$ ipython --no-banner

In [1]: import numpy as np

In [2]: from numpy import linalg as LA

In [3]: np.set_printoptions(suppress=True, linewidth=120)

In [4]: J = np.load("arr.npy")

In [5]: print(J)
[[2.435 7.63  6.013]
 [0.47  9.015 5.89 ]
 [3.736 9.562 4.993]
 [4.482 9.095 6.78 ]
 [3.893 9.356 6.814]
 [2.215 8.377 6.786]
 [3.562 8.65  5.972]
 [3.376 8.856 5.948]
 [2.67  9.325 8.747]
 [5.433 7.306 6.16 ]
 [2.175 9.107 4.796]
 [3.168 9.842 8.415]
 [4.491 7.958 6.873]
 [3.06  9.217 6.775]
 [3.75  7.757 4.425]
 [3.191 6.935 5.96 ]
 [4.164 9.314 5.779]
 [3.493 9.171 6.526]
 [2.869 8.256 4.737]]

In [6]: print(round(LA.norm(J, 2) / LA.norm(J), 3))
0.993

In [7]: print([round(float(x), 3) for x in LA.svd(J, compute_uv=False)[:3]])
[48.91, 4.68, 3.702]

In [8]: print(round(np.log10(LA.cond(J))))
1

In [9]: r0 = np.array([-4, 4, -1])

In [10]: print(np.round(np.correlate(J[18], J[1], "full"), 3))
[ 16.898  74.492 103.677  46.584   2.226]

In [11]: print(np.round(np.polyval(r0, J[18]), 3))
[ -22.449 -240.622  -71.809]

In [12]: Xs = (J - J.mean(axis=0)) / J.std(axis=0)

In [13]: print(np.argwhere(np.abs(Xs) > 2))
[[ 1  0]
 [ 8  2]
 [ 9  0]
 [11  2]
 [15  1]]

In [14]: print(np.round(Xs.std(axis=0), 3))
[1. 1. 1.]

In [15]: beta = LA.lstsq(np.delete(Xs, 0, axis=1), Xs[:, 0])[0]

In [16]: print(round(float(1 - np.var(Xs[:, 0] - np.delete(Xs, 0, axis=1) @ beta)), 3))
0.04

In [17]: print(np.abs(beta).argmax())
0
